In [1]: import numpy as np

In [2]: from numpy import linalg as LA

In [3]: np.set_printoptions(suppress=True, linewidth=140)

In [4]: out = np.array([[-1.3, -1.5],
   ...:     [-1.2, 0.2],
   ...:     [0.8, -0.6],
   ...:     [0.2, 1.1],
   ...:     [0.4, 1.0],
   ...:     [1.2, 2.1],
   ...:     [-0.1, 1.2],
   ...:     [-0.6, -1.4]])

In [5]: Z = np.array([[-0.5, -1.6, -1.0], [0.1, 0.4, 0.7]])

In [6]: m1 = out @ Z

In [7]: m1.round(2)
Out[7]: 
array([[ 0.5 ,  1.48,  0.25],
       [ 0.62,  2.  ,  1.34],
       [-0.46, -1.52, -1.22],
       [ 0.01,  0.12,  0.57],
       [-0.1 , -0.24,  0.3 ],
       [-0.39, -1.08,  0.27],
       [ 0.17,  0.64,  0.94],
       [ 0.16,  0.4 , -0.38]])

In [8]: U, sigma, Vt = LA.svd(m1)

In [9]: evecs = Vt[:(sigma > 1e-8).sum()]

In [10]: rng = np.random.default_rng(94028)

In [11]: vec = m1[2] + 5 * m1[6] + rng.integers(2) * np.eye(3)[1]

In [12]: vec.round(2)
Out[12]: array([0.39, 1.68, 3.48])

In [13]: np.round(np.diag(evecs.T @ evecs), 2)
Out[13]: array([0.11, 0.89, 1.  ])

In [14]: np.round(evecs.T @ evecs, 2)
Out[14]: 
array([[ 0.11,  0.31, -0.05],
       [ 0.31,  0.89,  0.02],
       [-0.05,  0.02,  1.  ]])

In [15]: LA.matrix_rank(np.vstack([m1, vec]))
Out[15]: np.int64(2)

In [16]: np.round(LA.norm(vec - evecs.T @ evecs @ vec), 2)
Out[16]: np.float64(0.0)

In [17]: print(np.allclose(evecs.T @ evecs @ vec, vec))
True

In [18]: t3 = np.stack([m1, -2 * m1, m1[::-1]])

In [19]: np.round(t3.sum(axis=0), 2)
Out[19]: 
array([[-0.34, -1.08, -0.63],
       [-0.45, -1.36, -0.4 ],
       [ 0.07,  0.44,  1.49],
       [-0.11, -0.36, -0.27],
       [ 0.11,  0.36,  0.27],
       [-0.07, -0.44, -1.49],
       [ 0.45,  1.36,  0.4 ],
       [ 0.34,  1.08,  0.63]])

In [20]: np.round(np.einsum("bij,cij->bc", t3, t3), 2)
Out[20]: 
array([[ 16.23, -32.47,   9.71],
       [-32.47,  64.94, -19.42],
       [  9.71, -19.42,  16.23]])

In [21]: LA.matrix_rank(t3)
Out[21]: array([2, 2, 2])

In [22]: vec = np.array([1, 0, 2])

In [23]: np.round(m1 @ vec, 2)
Out[23]: array([ 1.  ,  3.3 , -2.9 ,  1.15,  0.5 ,  0.15,  2.05, -0.6 ])

In [24]: np.round(np.einsum("ij,j->i", m1, vec), 2)
Out[24]: array([ 1.  ,  3.3 , -2.9 ,  1.15,  0.5 ,  0.15,  2.05, -0.6 ])

In [25]: (m1 @ vec).argmax()
Out[25]: np.int64(1)

In [26]: np.round(m1 * vec, 2)
Out[26]: 
array([[ 0.5 ,  0.  ,  0.5 ],
       [ 0.62,  0.  ,  2.68],
       [-0.46, -0.  , -2.44],
       [ 0.01,  0.  ,  1.14],
       [-0.1 , -0.  ,  0.6 ],
       [-0.39, -0.  ,  0.54],
       [ 0.17,  0.  ,  1.88],
       [ 0.16,  0.  , -0.76]])

In [27]: print(LA.norm(m1 @ vec) <= LA.norm(m1, 2) * LA.norm(vec) + 1e-9)
True

In [28]: np.round(m1 @ (2 * vec), 2)
Out[28]: array([ 2. ,  6.6, -5.8,  2.3,  1. ,  0.3,  4.1, -1.2])

In [29]: U, sigma, Vt = LA.svd(m1)

In [30]: sigma.round(2) + 0
Out[30]: array([3.78, 1.39, 0.  ])

In [31]: np.argmax(sigma[:-1] / (sigma[1:] + 1e-6)) + 1
Out[31]: np.int64(2)

In [32]: out = U[:, :2] @ np.diag(sigma[:2]) @ Vt[:2]

In [33]: LA.matrix_rank(m1, rtol=0.05)
Out[33]: np.int64(2)

In [34]: print(np.round(LA.norm(m1 - out, 2), 2), round(sigma[2], 2))
0.0 0.0

In [35]: M = np.load("test13.npy")

In [36]: M
Out[36]: 
array([[0, 0, 1, 0, 0, 0, 0, 0, 1, 0],
       [0, 0, 0, 0, 0, 1, 0, 0, 0, 0],
       [1, 0, 0, 0, 0, 0, 0, 0, 0, 0],
       [0, 0, 0, 0, 1, 0, 0, 0, 1, 0],
       [0, 0, 0, 1, 0, 0, 0, 0, 0, 0],
       [0, 1, 0, 0, 0, 0, 0, 0, 0, 0],
       [0, 0, 0, 0, 0, 0, 0, 0, 0, 0],
       [0, 0, 0, 0, 0, 0, 0, 0, 0, 0],
       [1, 0, 0, 1, 0, 0, 0, 0, 0, 0],
       [0, 0, 0, 0, 0, 0, 0, 0, 0, 0]])

In [37]: (LA.matrix_power((M != 0) + (M.T != 0) + np.eye(10), 10) > 0).astype(int)
Out[37]: 
array([[1, 0, 1, 1, 1, 0, 0, 0, 1, 0],
       [0, 1, 0, 0, 0, 1, 0, 0, 0, 0],
       [1, 0, 1, 1, 1, 0, 0, 0, 1, 0],
       [1, 0, 1, 1, 1, 0, 0, 0, 1, 0],
       [1, 0, 1, 1, 1, 0, 0, 0, 1, 0],
       [0, 1, 0, 0, 0, 1, 0, 0, 0, 0],
       [0, 0, 0, 0, 0, 0, 1, 0, 0, 0],
       [0, 0, 0, 0, 0, 0, 0, 1, 0, 0],
       [1, 0, 1, 1, 1, 0, 0, 0, 1, 0],
       [0, 0, 0, 0, 0, 0, 0, 0, 0, 1]])

In [38]: print((M != 0).astype(int))
[[0 0 1 0 0 0 0 0 1 0]
 [0 0 0 0 0 1 0 0 0 0]
 [1 0 0 0 0 0 0 0 0 0]
 [0 0 0 0 1 0 0 0 1 0]
 [0 0 0 1 0 0 0 0 0 0]
 [0 1 0 0 0 0 0 0 0 0]
 [0 0 0 0 0 0 0 0 0 0]
 [0 0 0 0 0 0 0 0 0 0]
 [1 0 0 1 0 0 0 0 0 0]
 [0 0 0 0 0 0 0 0 0 0]]

In [39]: print(np.flatnonzero(LA.matrix_power((M != 0) + (M.T != 0) + np.eye(10), 10)[1]))
[1 5]
